$ python3 -q
>>> import numpy as np
>>> import numpy.linalg as la
>>> np.set_printoptions(precision=2, suppress=True, linewidth=160, floatmode="fixed")
>>> def rnd(a):
...     return np.round(a, 2) + 0
... 
>>> mat = np.load("layer0.npy")
>>> mat
array([[4.00, 0.00, 0.00, 0.00, 0.00, 0.00, 0.00],
       [0.00, 4.00, 0.00, 3.00, 3.00, 0.00, 0.00],
       [0.00, 0.00, 4.00, 0.00, 0.00, 3.00, 3.00],
       [0.00, 3.00, 0.00, 4.00, 3.00, 0.00, 0.00],
       [0.00, 3.00, 0.00, 3.00, 4.00, 0.00, 0.00],
       [0.00, 0.00, 3.00, 0.00, 0.00, 4.00, 3.00],
       [0.00, 0.00, 3.00, 0.00, 0.00, 3.00, 4.00]])
>>> M2 = np.array([[5, 9], [8, 8], [0, 1], [9, 6], [7, 7], [4, 9], [1, 2]])
>>> np.vstack([mat, M2.T]).shape
(9, 7)
>>> np.einsum("ik,kj->ji", mat, M2)
array([[20.00, 80.00, 15.00, 81.00, 79.00, 19.00, 16.00],
       [36.00, 71.00, 37.00, 69.00, 70.00, 45.00, 38.00]])
>>> M2.T @ mat.T
array([[20.00, 80.00, 15.00, 81.00, 79.00, 19.00, 16.00],
       [36.00, 71.00, 37.00, 69.00, 70.00, 45.00, 38.00]])
>>> la.matrix_rank(np.vstack([mat, M2.T]))
np.int64(7)
>>> J = np.loadtxt("a.csv", delimiter=",")
>>> J
array([[  40.11,  -41.39,  -99.65],
       [  40.28,  -38.15, -102.02],
       [  40.31,  -41.22, -101.93],
       [  40.10,  -39.12,  -99.72],
       [  39.51,  -39.88,  -99.91],
       [  38.72,  -40.16,  -99.67],
       [  38.96,  -39.40,  -99.64],
       [  39.36,  -38.26, -101.14],
       [  40.73,  -39.46,  -99.90],
       [  39.80,  -39.65, -100.54],
       [  39.03,  -39.76, -100.07],
       [  38.10,  -40.20, -100.20],
       [  41.25,  -39.91, -101.03],
       [  40.30,  -39.65,  -99.11],
       [  41.63,  -41.01,  -99.27],
       [  39.13,  -41.85, -100.10],
       [  40.15,  -38.88, -100.18],
       [  41.14,  -39.17, -100.69],
       [  41.93,  -40.51, -100.83],
       [  39.14,  -39.56,  -99.30],
       [  39.76,  -39.85, -100.59],
       [  40.11,  -39.79, -100.80],
       [  41.12,  -39.69,  -99.34],
       [  38.33,  -37.47,  -99.48],
       [  37.88,  -39.80,  -99.51],
       [  42.66,  -41.34,  -99.92],
       [  41.06,  -38.87,  -98.95],
       [  40.79,  -40.90,  -98.96],
       [  40.44,  -40.54,  -99.60],
       [  40.74,  -40.12, -100.26],
       [  37.65,  -40.18,  -98.97],
       [  41.71,  -38.60,  -98.72],
       [  39.72,  -39.19,  -99.72],
       [  40.09,  -40.64,  -99.12],
       [  38.18,  -39.99, -100.53],
       [  38.80,  -39.36,  -98.55],
       [  40.90,  -40.00,  -98.93],
       [  40.02,  -41.01,  -99.63],
       [  38.48,  -40.53,  -98.77],
       [  41.02,  -39.98, -100.94],
       [  42.48,  -41.29, -100.31],
       [  38.87,  -40.88,  -98.86],
       [  40.04,  -41.37,  -99.05],
       [  39.22,  -38.93,  -99.25]])
>>> vec = np.array([0, -2, 0])
>>> rhs = J @ vec
>>> c, lr = np.zeros(3), 1 / la.norm(J, 2) ** 2
>>> for i in range(4):
...     c -= lr * J.T @ (J @ c - rhs)
...     if i % 1 == 0: print(i, round(la.norm(J @ c - rhs), 2))
... 
0 11.7
1 11.7
2 11.7
3 11.7
>>> rnd(la.cond(J))
np.float64(123.04)
